$ python3 -q
>>> import numpy as np
>>> np.set_printoptions(precision=3, suppress=True, linewidth=120)
>>> r0 = np.array([-2, 4, -1, -5, -2, 1])
>>> r1 = np.array([3, 0, 1, 3, 2, 2])
>>> F = np.outer(r0, r1)
>>> F
array([[ -6,   0,  -2,  -6,  -4,  -4],
       [ 12,   0,   4,  12,   8,   8],
       [ -3,   0,  -1,  -3,  -2,  -2],
       [-15,   0,  -5, -15, -10, -10],
       [ -6,   0,  -2,  -6,  -4,  -4],
       [  3,   0,   1,   3,   2,   2]])
>>> # rank 1
>>> np.unique(F.round(6), axis=0).shape
(5, 6)
>>> np.linalg.lstsq(F[:-1].T, F[-1])[2]
np.int32(1)
>>> F @ np.linalg.pinv(F) @ F
array([[ -6.,   0.,  -2.,  -6.,  -4.,  -4.],
       [ 12.,   0.,   4.,  12.,   8.,   8.],
       [ -3.,   0.,  -1.,  -3.,  -2.,  -2.],
       [-15.,   0.,  -5., -15., -10., -10.],
       [ -6.,   0.,  -2.,  -6.,  -4.,  -4.],
       [  3.,   0.,   1.,   3.,   2.,   2.]])
>>> rk = np.linalg.matrix_rank(F)
>>> rk
np.int64(1)
>>> N = np.linalg.svd(F)[2][rk:].T
>>> np.linalg.matrix_rank(F.T @ F), np.linalg.matrix_rank(F @ F.T)
(np.int64(1), np.int64(1))
>>> [int(np.linalg.matrix_rank(F[:i])) for i in range(1, len(F) + 1)]
[1, 1, 1, 1, 1, 1]
>>> [int(np.linalg.matrix_rank(F[:, :j + 1])) for j in range(6)]
[1, 1, 1, 1, 1, 1]
>>> [int(np.linalg.matrix_rank(np.delete(F, i, axis=0))) for i in range(6)]
[1, 1, 1, 1, 1, 1]
>>> N.shape
(6, 5)
>>> np.linalg.cond(F) > 100
np.True_
>>> np.linalg.matrix_rank(F, rtol=0.1)
np.int64(1)
>>> [round(float(x), 3) for x in np.linalg.svd(F, compute_uv=False)[:3]]
[37.108, 0.0, 0.0]
>>> np.argsort(-np.linalg.norm(F, axis=0).round(6), kind="stable")[:3]
array([0, 3, 4])
>>> K = np.load("dump.npy")
>>> K
array([[  2.5,   0.7,  -0.5],
       [ -1.2,   0.6,   1.3],
       [ -1.3,   1.3,  -0.7],
       [  1.4,  -1.9,  -0.1],
       [ -8. ,  20. , -10. ],
       [  1.3,   0.5,   0.2],
       [ -1.3,  -0.8,   0. ],
       [  1.7,  -0.6,   1.2],
       [ -1.1,   1. ,  -0.5],
       [  1.3,  -1.5,   0.8],
       [  2.5,  -0.6,  -1.9],
       [  1. ,  -1.6,  -1.8],
       [ -0.5,  -1.3,   0.4],
       [  0. ,   0.9,   0.5],
       [  0.9,  -1.3,  -1.1],
       [ -0.6,   0.1,  -1.8],
       [  0.5,   0.9,  -0.7],
       [ -1.7,  -0.7,  -1. ]])
>>> # row 4 dominates
>>> dist = np.linalg.norm(K[:, None] - K[None], axis=-1)
>>> np.linalg.matrix_rank(dist ** 2)
np.int64(5)
>>> np.flatnonzero(dist[14] < dist.mean() / 2)
array([ 3,  5,  9, 10, 11, 12, 14, 15, 16])
>>> dist.mean(axis=1).argmax()
np.int64(4)
>>> Xs = (K - K.mean(axis=0)) / K.std(axis=0)
>>> Xs.std(axis=0)
array([1., 1., 1.])
>>> b = np.linalg.lstsq(np.delete(Xs, 0, axis=1), Xs[:, 0])[0]
>>> b
array([-0.87 , -0.034])
>>> x = np.array([2, -9, -6])
>>> target = K @ x
>>> try:
...     np.linalg.solve(K, target)
... except np.linalg.LinAlgError as e:
...     print("failed:", e)
... 
failed: Last 2 dimensions of the array must be square
>>> np.round(np.linalg.pinv(K) @ K, 3) + 0
array([[1., 0., 0.],
       [0., 1., 0.],
       [0., 0., 1.]])
>>> np.linalg.lstsq(K, target)[0]
array([ 2., -9., -6.])
>>> rng = np.random.default_rng(4273)
>>> target = target + 0.1 * rng.normal(size=18)
>>> target
array([   1.684,  -15.551,  -10.141,   20.526, -135.934,   -3.213,    4.588,    1.46 ,   -8.025,   11.44 ,   21.905,
         27.17 ,    8.185,  -11.005,   20.044,    8.752,   -2.88 ,    8.944])
>>> b, *_ = np.linalg.lstsq(K, target)
>>> round(float(np.linalg.norm(target - K @ b)), 3)
0.355
>>> np.round(K.T @ (target - K @ b), 3) + 0
array([0., 0., 0.])
>>> W1 = np.array([[7, -4, -1, 7], [-3, 8, -3, -3], [0, 1, 1, -7]])
>>> b = np.array([-3, 2, -2, -2])
>>> act = np.maximum(K @ W1 + b, 0)
>>> (act > 0).mean(axis=0)
array([0.444, 0.556, 0.278, 0.556])
>>> np.linalg.matrix_rank(act)
np.int64(4)
>>> (act > 0).astype(int)
array([[1, 0, 0, 1],
       [0, 1, 0, 0],
       [0, 1, 0, 0],
       [1, 0, 1, 1],
       [0, 1, 0, 0],
       [1, 1, 0, 1],
       [0, 1, 1, 0],
       [1, 0, 0, 1],
       [0, 1, 0, 0],
       [1, 0, 1, 1],
       [1, 0, 0, 1],
       [1, 0, 0, 1],
       [0, 0, 1, 0],
       [0, 1, 0, 0],
       [1, 0, 0, 1],
       [0, 1, 0, 1],
       [0, 1, 0, 1],
       [0, 1, 1, 0]])
>>> W2 = np.array([[2, 2, 3], [0, 0, 3], [3, 2, 2], [2, 2, 2]])
>>> W1 @ W2
array([[ 25,  26,  21],
       [-21, -18,   3],
       [-11, -12,  -9]])
>>> (act @ W2).round(6).argmax(axis=1)
array([2, 2, 2, 2, 2, 2, 2, 2, 2, 2, 2, 2, 0, 2, 2, 2, 2, 2])
>>> A2 = np.array([[6, 4, 8, -2, 1],
...     [0, -2, 6, 4, 9],
...     [-9, -9, 9, 5, -3],
...     [2, 8, 3, -2, -2],
...     [0, 7, -8, -2, -9]])
>>> W2 = np.array([[0, -2], [2, -3]])
>>> data = np.block([[A2, np.zeros((5, 2))], [np.zeros((2, 5)), W2]])
>>> data
array([[ 6.,  4.,  8., -2.,  1.,  0.,  0.],
       [ 0., -2.,  6.,  4.,  9.,  0.,  0.],
       [-9., -9.,  9.,  5., -3.,  0.,  0.],
       [ 2.,  8.,  3., -2., -2.,  0.,  0.],
       [ 0.,  7., -8., -2., -9.,  0.,  0.],
       [ 0.,  0.,  0.,  0.,  0.,  0., -2.],
       [ 0.,  0.,  0.,  0.,  0.,  2., -3.]])
>>> # 2 blocks once reordered
>>> lab = rng.permutation(7)
>>> lab
array([5, 4, 2, 1, 0, 3, 6])
>>> A2 = data[lab][:, lab]
>>> np.trace(A2)
np.float64(-1.0)
>>> np.diag(A2)
array([ 0., -9.,  9., -2.,  6., -2., -3.])
>>> A2
array([[ 0.,  0.,  0.,  0.,  0.,  0., -2.],
       [ 0., -9., -8.,  7.,  0., -2.,  0.],
       [ 0., -3.,  9., -9., -9.,  5.,  0.],
       [ 0.,  9.,  6., -2.,  0.,  4.,  0.],
       [ 0.,  1.,  8.,  4.,  6., -2.,  0.],
       [ 0., -2.,  3.,  8.,  2., -2.,  0.],
       [ 2.,  0.,  0.,  0.,  0.,  0., -3.]])
>>> gram = data.T @ data
>>> np.trace(gram), (data ** 2).sum()
(np.float64(835.0), np.float64(835.0))
>>> (data @ data.T).shape
(7, 7)
>>> gram
array([[121., 121., -27., -61.,  29.,   0.,   0.],
       [121., 214., -93., -91., -66.,   0.,   0.],
       [-27., -93., 254.,  63., 101.,   0.,   0.],
       [-61., -91.,  63.,  53.,  41.,   0.,   0.],
       [ 29., -66., 101.,  41., 176.,   0.,   0.],
       [  0.,   0.,   0.,   0.,   0.,   4.,  -6.],
       [  0.,   0.,   0.,   0.,   0.,  -6.,  13.]])
>>> np.linalg.eigvalsh(gram)[::-1]
array([455.022, 229.644, 112.896,  18.602,  16.   ,   1.836,   1.   ])
>>> np.sort(np.linalg.eigvals(data).real)
array([-14.396,  -2.755,  -1.5  ,  -1.5  ,   4.409,   7.371,   7.371])
>>> data @ data
array([[ -40.,  -65.,  130.,   46.,   13.,    0.,    0.],
       [ -46.,   45.,  -18.,   -4., -125.,    0.,    0.],
       [-125.,  -80.,   -6.,   23., -100.,    0.,    0.],
       [ -19.,  -65.,  101.,   51.,   87.,    0.,    0.],
       [  68.,  -21.,   36.,   10.,  172.,    0.,    0.],
       [   0.,    0.,    0.,    0.,    0.,   -4.,    6.],
       [   0.,    0.,    0.,    0.,    0.,   -6.,    5.]])
>>> A2 = np.array([[1, 2], [-2, 0], [-1, -1], [1, 1], [-2, 1], [0, 0], [-2, 0]])
>>> A2.T @ data.T
array([[-14., -16.,  11., -15.,  10.,   4.,   6.],
       [  3.,   7., -25.,  -3.,  -3.,   0.,   0.]])
>>> np.linalg.matrix_rank(np.vstack([data, A2.T]))
np.int64(7)
>>> np.einsum("ij->j", data)
array([-1.,  8., 18.,  3., -4.,  2., -5.])
>>> data @ A2
array([[-14.,   3.],
       [-16.,   7.],
       [ 11., -25.],
       [-15.,  -3.],
       [ 10.,  -3.],
       [  4.,   0.],
       [  6.,   0.]])
>>> np.einsum("ij,ij->i", data, data)
array([121., 137., 277.,  85., 198.,   4.,  13.])
>>> np.einsum("ik,kj->ji", data, A2)
array([[-14., -16.,  11., -15.,  10.,   4.,   6.],
       [  3.,   7., -25.,  -3.,  -3.,   0.,   0.]])
